% ipython --no-banner

In [1]: import numpy as np

In [2]: from numpy import linalg as LA

In [3]: np.set_printoptions(precision=3, suppress=True, linewidth=160, sign=" ")

In [4]: m1 = np.loadtxt("arr.csv", delimiter=",")

In [5]: m1
Out[5]: 
array([[ 2.,  0.,  0.,  1.,  1.,  2.],
       [ 0.,  1.,  1.,  2.,  0.,  2.],
       [ 2.,  0.,  2.,  0.,  1.,  0.],
       [ 0.,  0.,  1.,  1.,  1.,  1.],
       [ 1.,  1.,  0.,  1.,  0.,  0.],
       [ 2.,  0.,  2.,  0.,  1.,  2.],
       [ 2.,  2.,  2.,  1.,  1.,  1.],
       [ 0.,  1.,  2.,  1.,  0.,  2.],
       [ 2., -2., -2., -3.,  1., -2.]])

In [6]: M2 = np.array([[-5, -5], [3, -2], [4, -1], [-4, 3], [-4, 0], [2, 1]])

In [7]: np.einsum("ik,kj->ij", m1, M2)
Out[7]: 
array([[-14.,  -5.],
       [  3.,   5.],
       [ -6., -12.],
       [ -2.,   3.],
       [ -6.,  -4.],
       [ -2., -10.],
       [ -2., -12.],
       [ 11.,   1.],
       [-20., -15.]])

In [8]: LA.matrix_rank(m1 @ M2)
Out[8]: np.int64(2)

In [9]: np.einsum("ik,kj->ji", m1, M2)
Out[9]: 
array([[-14.,   3.,  -6.,  -2.,  -6.,  -2.,  -2.,  11., -20.],
       [ -5.,   5., -12.,   3.,  -4., -10., -12.,   1., -15.]])

In [10]: M2.T @ m1.T
Out[10]: 
array([[-14.,   3.,  -6.,  -2.,  -6.,  -2.,  -2.,  11., -20.],
       [ -5.,   5., -12.,   3.,  -4., -10., -12.,   1., -15.]])

In [11]: m1 @ M2
Out[11]: 
array([[-14.,  -5.],
       [  3.,   5.],
       [ -6., -12.],
       [ -2.,   3.],
       [ -6.,  -4.],
       [ -2., -10.],
       [ -2., -12.],
       [ 11.,   1.],
       [-20., -15.]])

In [12]: np.vstack([m1, M2.T]).shape
Out[12]: (11, 6)

In [13]: M2 = np.c_[m1[:, :1] @ np.array([[1]]), np.array([2, 0, 2, 1, 1, 1, 0, 3, 0])]

In [14]: M2
Out[14]: 
array([[ 2.,  2.],
       [ 0.,  0.],
       [ 2.,  2.],
       [ 0.,  1.],
       [ 1.,  1.],
       [ 2.,  1.],
       [ 2.,  0.],
       [ 0.,  3.],
       [ 2.,  0.]])

In [15]: LA.matrix_rank(M2)
Out[15]: np.int64(2)

In [16]: np.round(LA.norm(M2 - m1 @ LA.lstsq(m1, M2)[0], axis=0), 3) + 0
Out[16]: array([ 0.   ,  2.771])

In [17]: LA.matrix_rank(np.c_[m1, M2])
Out[17]: np.int64(7)

In [18]: np.round(LA.lstsq(m1, M2[:, 0])[0], 3) + 0
Out[18]: array([ 1.,  0.,  0.,  0.,  0.,  0.])

In [19]: mat = np.load("run14.npy")

In [20]: mat
Out[20]: 
array([[ 0,  1,  0,  0,  1,  0,  0,  1,  0,  1,  1,  0,  0,  1,  1],
       [ 1,  0,  0,  0,  1,  1,  0,  1,  0,  1,  1,  1,  0,  1,  1],
       [ 0,  0,  0,  1,  0,  0,  1,  0,  1,  0,  0,  0,  1,  0,  0],
       [ 0,  0,  1,  0,  0,  0,  0,  0,  0,  0,  0,  0,  1,  0,  0],
       [ 1,  1,  0,  0,  0,  1,  0,  0,  0,  0,  1,  1,  0,  1,  1],
       [ 0,  1,  0,  0,  1,  0,  0,  1,  0,  1,  1,  0,  0,  1,  1],
       [ 0,  0,  1,  0,  0,  0,  0,  0,  0,  0,  0,  0,  1,  0,  0],
       [ 1,  1,  0,  0,  0,  1,  0,  0,  0,  1,  1,  0,  0,  1,  1],
       [ 0,  0,  1,  0,  0,  0,  0,  0,  0,  0,  0,  0,  0,  0,  0],
       [ 1,  1,  0,  0,  0,  1,  0,  1,  0,  0,  1,  1,  0,  1,  1],
       [ 1,  1,  0,  0,  1,  1,  0,  1,  0,  1,  0,  1,  0,  0,  0],
       [ 0,  1,  0,  0,  1,  0,  0,  0,  0,  1,  1,  0,  0,  1,  1],
       [ 0,  0,  1,  1,  0,  0,  1,  0,  0,  0,  0,  0,  0,  0,  0],
       [ 1,  1,  0,  0,  1,  1,  0,  1,  0,  1,  0,  1,  0,  0,  1],
       [ 1,  1,  0,  0,  1,  1,  0,  1,  0,  1,  0,  1,  0,  1,  0]])

In [21]: # looks like rank 12

In [22]: evals, V = LA.eigh(mat)

In [23]: vec = np.array([0, 0, 1, 2, 0, 0, 1, 3, 1, 0, 1, 0, 0, 1, 3])

In [24]: np.round(LA.eigvalsh(mat[1:, 1:]), 3) + 0
Out[24]: array([-2.543, -2.   , -1.749, -1.283, -1.271, -1.   , -1.   ,  0.   ,  0.   ,  0.335,  0.379,  0.722,  2.686,  6.725])

In [25]: round(vec @ mat @ vec / (vec @ vec), 3), round(evals[0], 3), np.round(evals[-1], 3)
Out[25]: (np.float64(1.63), np.float64(-2.795), np.float64(7.473))

In [26]: (np.sign(V[:, -1].round(6)) == np.sign(V[0, -1].round(6))).astype(int)
Out[26]: array([ 1,  1,  0,  0,  1,  1,  0,  1,  0,  1,  1,  1,  0,  1,  1])

In [27]: left, sig, VT = LA.svd(mat)

In [28]: np.argmax(sig[:-1] / (sig[1:] + 1e-6)) + 1
Out[28]: np.int64(12)

In [29]: M2 = left[:, :12] @ np.diag(sig[:12]) @ VT[:12]

In [30]: np.round(LA.norm(mat - M2, 2), 3), round(sig[12], 3)
Out[30]: (np.float64(0.0), np.float64(0.0))

In [31]: np.argwhere(np.triu(mat))
Out[31]: 
array([[  0,   1],
       [  0,   4],
       [  0,   7],
       [  0,   9],
       [  0,  10],
       [  0,  13],
       [  0,  14],
       [  1,   4],
       [  1,   5],
       [  1,   7],
       [  1,   9],
       [  1,  10],
       [  1,  11],
       [  1,  13],
       [  1,  14],
       [  2,   3],
       [  2,   6],
       [  2,   8],
       [  2,  12],
       [  3,  12],
       [  4,   5],
       [  4,  10],
       [  4,  11],
       [  4,  13],
       [  4,  14],
       [  5,   7],
       [  5,   9],
       [  5,  10],
       [  5,  13],
       [  5,  14],
       [  6,  12],
       [  7,   9],
       [  7,  10],
       [  7,  13],
       [  7,  14],
       [  9,  10],
       [  9,  11],
       [  9,  13],
       [  9,  14],
       [ 10,  11],
       [ 11,  13],
       [ 11,  14],
       [ 13,  14]])

In [32]: np.trace(mat @ mat @ mat) // 6
Out[32]: np.int64(65)

In [33]: mat.sum(axis=0)
Out[33]: array([ 7,  9,  4,  2,  7,  7,  2,  7,  1,  8,  7,  6,  3,  8,  8])

In [34]: Lm = np.diag(mat.sum(axis=1)) - mat

In [35]: round(LA.det(Lm[1:, 1:]))
Out[35]: 0

In [36]: LA.matrix_rank(Lm)
Out[36]: np.int64(13)

In [37]: M = np.loadtxt("a.csv", delimiter=",")

In [38]: M
Out[38]: 
array([[ -9.,   5.,  -2.,  -2.],
       [  4.,  -2.,   0.,   2.],
       [ 24., -13.,   5.,   6.],
       [ 24., -13.,   4.,   7.]])

In [39]: # rank 3

In [40]: rank = LA.matrix_rank(M)

In [41]: rank
Out[41]: np.int64(3)

In [42]: null = LA.svd(M)[2][rank:].T

In [43]: LA.matrix_rank(M.T @ M), LA.matrix_rank(M @ M.T)
Out[43]: (np.int64(3), np.int64(3))

In [44]: null @ null.T
Out[44]: 
array([[ 0.25,  0.25, -0.25, -0.25],
       [ 0.25,  0.25, -0.25, -0.25],
       [-0.25, -0.25,  0.25,  0.25],
       [-0.25, -0.25,  0.25,  0.25]])

In [45]: np.round(M @ null, 3) + 0
Out[45]: 
array([[ 0.],
       [ 0.],
       [ 0.],
       [ 0.]])

In [46]: [int(LA.matrix_rank(M[:, :j + 1])) for j in range(4)]
Out[46]: [1, 2, 3, 3]

In [47]: left, sig, VT = LA.svd(M)

In [48]: np.argmax(sig[:-1] / (sig[1:] + 1e-6)) + 1
Out[48]: np.int64(3)

In [49]: M2 = left[:, :3] @ np.diag(sig[:3]) @ VT[:3]

In [50]: LA.matrix_rank(M2)
Out[50]: np.int64(3)

In [51]: round(float(np.abs(M - M2).max()), 3)
Out[51]: 0.0

In [52]: M2.round(3) + 0
Out[52]: 
array([[ -9.,   5.,  -2.,  -2.],
       [  4.,  -2.,   0.,   2.],
       [ 24., -13.,   5.,   6.],
       [ 24., -13.,   4.,   7.]])

In [53]: LA.lstsq(M[:-1].T, M[-1])[2]
Out[53]: np.int32(3)

In [54]: np.allclose(M[:-1].T @ LA.lstsq(M[:-1].T, M[-1])[0], M[-1])
Out[54]: True

In [55]: np.round(M @ LA.pinv(M) @ M, 3) + 0
Out[55]: 
array([[ -9.,   5.,  -2.,  -2.],
       [  4.,  -2.,   0.,   2.],
       [ 24., -13.,   5.,   6.],
       [ 24., -13.,   4.,   7.]])

In [56]: np.abs(np.diag(LA.qr(M)[1])) > 1e-9
Out[56]: array([ True,  True,  True, False])

In [57]: np.unique(M.round(6), axis=0).shape
Out[57]: (4, 4)
